In [1]: import numpy as np

In [2]: np.set_printoptions(precision=1, suppress=True, linewidth=200, sign=" ")

In [3]: E = np.loadtxt("case9.csv", delimiter=",")

In [4]: print(E)
[[-7.4  2.9  0.7]
 [-5.7  2.3  0.5]
 [-4.   1.5  0.2]
 [-3.6  1.3  0.1]
 [-2.   0.5 -0.2]
 [-0.6 -0.1 -0.2]
 [-0.3 -0.1 -0.1]
 [-0.3 -0.1 -0.1]
 [ 0.3  0.2  0.2]
 [ 0.6  0.4  0.3]
 [ 5.5  3.2  2.1]
 [ 6.   3.5  2.3]
 [ 6.4  3.7  2.4]
 [16.1  7.5  4.6]
 [20.8  9.   5.5]]

In [5]: lab = E[:, 1] > np.median(E[:, 1])

In [6]: r0 = E[lab].mean(axis=0) - E[~lab].mean(axis=0)

In [7]: np.round((((E - E.mean(axis=0)) @ r0 > 0) == lab).mean(), 1)
Out[7]: np.float64(0.9)

In [8]: U, s, Vt = np.linalg.svd(E)

In [9]: np.argmax(s[:-1] / (s[1:] + 1e-6)) + 1
Out[9]: np.int64(2)

In [10]: print(s)
[ 33.2   8.8   0.5]

In [11]: B = U[:, :2] @ np.diag(s[:2]) @ Vt[:2]

In [12]: np.round(np.linalg.norm(E - B) / np.linalg.norm(E), 1)
Out[12]: np.float64(0.0)

In [13]: np.linalg.matrix_rank(E, rtol=0.05)
Out[13]: np.int64(2)

In [14]: round(float(np.linalg.norm(E - B, 2)), 1), round(float(s[2]), 1)
Out[14]: (0.5, 0.5)

In [15]: Xc = E - E.mean(axis=0)

In [16]: evecs = np.linalg.svd(Xc)[2][:2]

In [17]: B = Xc - Xc @ evecs.T @ evecs

In [18]: np.round(np.cov(Xc @ evecs.T, rowvar=False), 1) + 0
Out[18]: 
array([[ 69.2,   0. ],
       [  0. ,   2.6]])

In [19]: np.linalg.norm(B, axis=1).round(6).argmax()
Out[19]: np.int64(11)

In [20]: print(np.diag(evecs.T @ evecs))
[ 1.   0.8  0.2]

In [21]: print(round(np.linalg.norm(B) / np.linalg.norm(Xc), 1))
0.0

In [22]: np.round(B.std(axis=0), 1) + 0
Out[22]: array([ 0. ,  0.1,  0.1])

In [23]: print((Xc @ evecs.T).std(axis=0))
[ 8.   1.5]

In [24]: vec = np.array([2, 3, 3])

In [25]: target = E @ vec

In [26]: np.linalg.lstsq(E, target)[0]
Out[26]: array([ 2.,  3.,  3.])

In [27]: np.linalg.solve(E.T @ E, E.T @ target)
Out[27]: array([ 2.,  3.,  3.])

In [28]: np.round(np.linalg.pinv(E) @ E, 1) + 0
Out[28]: 
array([[ 1.,  0.,  0.],
       [ 0.,  1.,  0.],
       [ 0.,  0.,  1.]])

In [29]: rng = np.random.default_rng(4685)

In [30]: target = target + 0.3 * rng.normal(size=15)

In [31]: target
Out[31]: array([-3.7, -2.5, -3.6, -3.2, -3.1, -2.4, -1. , -1.4,  1.9,  3.7, 26.6, 29.1, 31. , 68.8, 84.4])

In [32]: b, *_ = np.linalg.lstsq(E, target)

In [33]: b
Out[33]: array([ 1.9,  2.8,  3.5])

In [34]: b.round()
Out[34]: array([ 2.,  3.,  3.])

In [35]: W0 = np.load("arr.npy")

In [36]: W0
Out[36]: 
array([[ 0.1,  0.1,  0.2],
       [-2.8,  1. , -0.7],
       [-3.4,  1.6, -0.9],
       [-2.4,  0.7, -1.2],
       [-0.5,  0.3, -0.2],
       [ 1.5, -1. ,  0.4],
       [-1.1,  0.8, -0.4],
       [-1. ,  0.4,  0. ],
       [-3.7,  1.3, -0.8],
       [ 0. , -0.4,  0. ],
       [-0.1, -0.1,  0. ],
       [-2.7,  0.4, -0.8],
       [ 1.9, -1.2,  0.5],
       [ 6.4, -2.1,  1.8],
       [-4.2,  1.2, -1.8],
       [ 2.2, -0.4,  0.6],
       [-0.7,  0.3, -0.1],
       [-8. ,  2. , -2.8],
       [-2.3,  1.1, -0.5],
       [ 0.7, -0.4,  0.1],
       [ 4.7, -1.2,  1.3],
       [ 2.2, -1.1,  0.9],
       [-3.5,  0.8, -1. ],
       [-4.1,  1.5, -0.6],
       [ 1.7, -0.7,  0.8],
       [-4.4,  1.3, -1.1]])

In [37]: vec = np.array([-5, 3, 4])

In [38]: target = W0 @ vec

In [39]: b, lr = np.zeros(3), 1 / np.linalg.norm(W0, 2) ** 2

In [40]: for i in range(8):
    ...:     b -= lr * W0.T @ (W0 @ b - target)
    ...:     if i % 2 == 0: print(i, round(np.linalg.norm(W0 @ b - target), 1))
    ...: 
0 7.7
2 7.6
4 7.5
6 7.4

In [41]: b
Out[41]: array([-4. ,  1.4, -1. ])

In [42]: np.abs(np.linalg.svd(W0)[2][-1])
Out[42]: array([ 0.4,  0.4,  0.8])

In [43]: round(np.linalg.norm(W0, 2) / np.linalg.norm(W0), 1)
Out[43]: np.float64(1.0)

In [44]: gram = W0.T @ W0

In [45]: print(np.allclose(gram, gram.T))
True

In [46]: print(np.round(np.trace(gram), 1), np.round((W0 ** 2).sum(), 1))
320.4 320.4

In [47]: (W0 @ W0.T).shape
Out[47]: (26, 26)

In [48]: np.linalg.matrix_rank(gram)
Out[48]: np.int64(3)

In [49]: s = 10 * 0.2 ** np.arange(3)

In [50]: O, _ = np.linalg.qr(np.array([[-0.6, -2.1, 1.0], [-0.1, 0.3, 1.1], [0.3, -1.2, -2.1]]))

In [51]: feats = rng.normal(size=(27, 3)) * s @ O

In [52]: feats
Out[52]: 
array([[-12.6,   7.5,  -0.7],
       [ -1.4,   0.5,  -1.5],
       [ -1.5,   0.5,  -0.8],
       [ -0.7,  -0.5,  -0.6],
       [ -1.4,  -0.8,   1. ],
       [ -6.4,   4. ,  -0.2],
       [-20. ,   9.6,   2.7],
       [ -4.6,   2.5,   1.1],
       [  1.9,  -1.6,   2. ],
       [  3.6,  -2. ,   2.9],
       [  7.8,  -4.2,   0.8],
       [ 10.1,  -5.9,   1.8],
       [  0.6,  -1.6,   3.9],
       [ -2.4,  -0.1,   5. ],
       [  0.8,  -1.6,   2.8],
       [-14.8,   7.7,  -1. ],
       [-12.4,   7.2,  -0.8],
       [ -1.8,   1. ,  -0.1],
       [ 11.1,  -6.4,   3.2],
       [  5.9,  -4.2,   2.9],
       [ -9.9,   4.4,   0.9],
       [ -9.2,   6.8,  -2.4],
       [ -1.6,   0.4,   2. ],
       [ 13.7,  -6.2,  -2.1],
       [  6.7,  -4.8,   2.7],
       [ -5.4,   3. ,  -0.5],
       [ -7.6,   4.3,  -2.7]])

In [53]: Xc = feats - feats.mean(axis=0)

In [54]: evecs = np.linalg.svd(Xc)[2][:2]

In [55]: B = Xc - Xc @ evecs.T @ evecs

In [56]: np.linalg.norm(B, axis=1).round(6).argmax()
Out[56]: np.int64(4)

In [57]: np.round(np.cov(Xc @ evecs.T, rowvar=False), 1) + 0
Out[57]: 
array([[ 88.6,   0. ],
       [  0. ,   4.1]])

In [58]: B = np.c_[feats[:, :2] @ np.array([[-5, 0], [5, -1]]), np.array([5, 2, -3, 0, 4, 0, 3, 0, 0, -4, -4, 2, 0, 1, 5, 1, -2, 0, 4, 0, 4, 5, 4, 1, 5, 4, 2])]

In [59]: B
Out[59]: 
array([[100.4,  -7.5,   5. ],
       [  9.4,  -0.5,   2. ],
       [  9.9,  -0.5,  -3. ],
       [  1.2,   0.5,   0. ],
       [  2.9,   0.8,   4. ],
       [ 52. ,  -4. ,   0. ],
       [147.9,  -9.6,   3. ],
       [ 35.4,  -2.5,   0. ],
       [-17.8,   1.6,   0. ],
       [-27.8,   2. ,  -4. ],
       [-60.3,   4.2,  -4. ],
       [-79.9,   5.9,   2. ],
       [-11. ,   1.6,   0. ],
       [ 11.6,   0.1,   1. ],
       [-12. ,   1.6,   5. ],
       [112.7,  -7.7,   1. ],
       [ 98.4,  -7.2,  -2. ],
       [ 13.9,  -1. ,   0. ],
       [-87.6,   6.4,   4. ],
       [-50.4,   4.2,   0. ],
       [ 71.9,  -4.4,   4. ],
       [ 79.9,  -6.8,   5. ],
       [ 10. ,  -0.4,   4. ],
       [-99.4,   6.2,   1. ],
       [-57.8,   4.8,   5. ],
       [ 42. ,  -3. ,   4. ],
       [ 59.8,  -4.3,   2. ]])

In [60]: np.linalg.matrix_rank(np.c_[feats, B])
Out[60]: np.int64(4)

In [61]: print(np.round(np.linalg.norm(B - feats @ np.linalg.lstsq(feats, B)[0], axis=0), 1) + 0)
[  0.    0.   14.6]

In [62]: print(np.round(np.linalg.lstsq(feats, B[:, 0])[0], 1) + 0)
[-5.  5.  0.]

In [63]: np.linalg.matrix_rank(B)
Out[63]: np.int64(3)

In [64]: np.linalg.norm(np.linalg.qr(feats)[0].T @ B, axis=0) ** 2 / ((B ** 2).sum(axis=0) + 1e-12)
Out[64]: array([ 1. ,  1. ,  0.1])

In [65]: B = feats / np.linalg.norm(feats, axis=1, keepdims=True)

In [66]: gram = B @ B.T

In [67]: (gram - 2 * np.eye(27)).round(6).argmax(axis=1)
Out[67]: array([ 16,   2,  26,   1,  22,   0,  20,   6,   9,   8,  11,  10,  14,  22,  12,  17,   0,  16,  11,  24,   6,  26,  13,  10,  19,  15,  21])

In [68]: print(np.linalg.norm(B, axis=1))
[ 1.  1.  1.  1.  1.  1.  1.  1.  1.  1.  1.  1.  1.  1.  1.  1.  1.  1.  1.  1.  1.  1.  1.  1.  1.  1.  1.]

In [69]: d = np.linalg.norm(feats[:, None] - feats[None], axis=-1)

In [70]: d.shape
Out[70]: (27, 27)

In [71]: np.unravel_index(d.round(6).argmax(), d.shape)
Out[71]: (np.int64(6), np.int64(23))

In [72]: np.flatnonzero(d[9] < d.mean() / 2)
Out[72]: array([  4,   8,   9,  10,  12,  14,  19,  24])

In [73]: Xc = (feats - feats.mean(axis=0)) / feats.std(axis=0)

In [74]: np.argwhere(np.abs(Xc) > 2)
Out[74]: 
array([[  6,   0],
       [ 13,   2]])

In [75]: b = np.linalg.lstsq(np.delete(Xc, 0, axis=1), Xc[:, 0])[0]

In [76]: np.abs(b).argmax()
Out[76]: np.int64(0)

In [77]: np.round(1 - np.var(Xc[:, 0] - np.delete(Xc, 0, axis=1) @ b), 1)
Out[77]: np.float64(1.0)
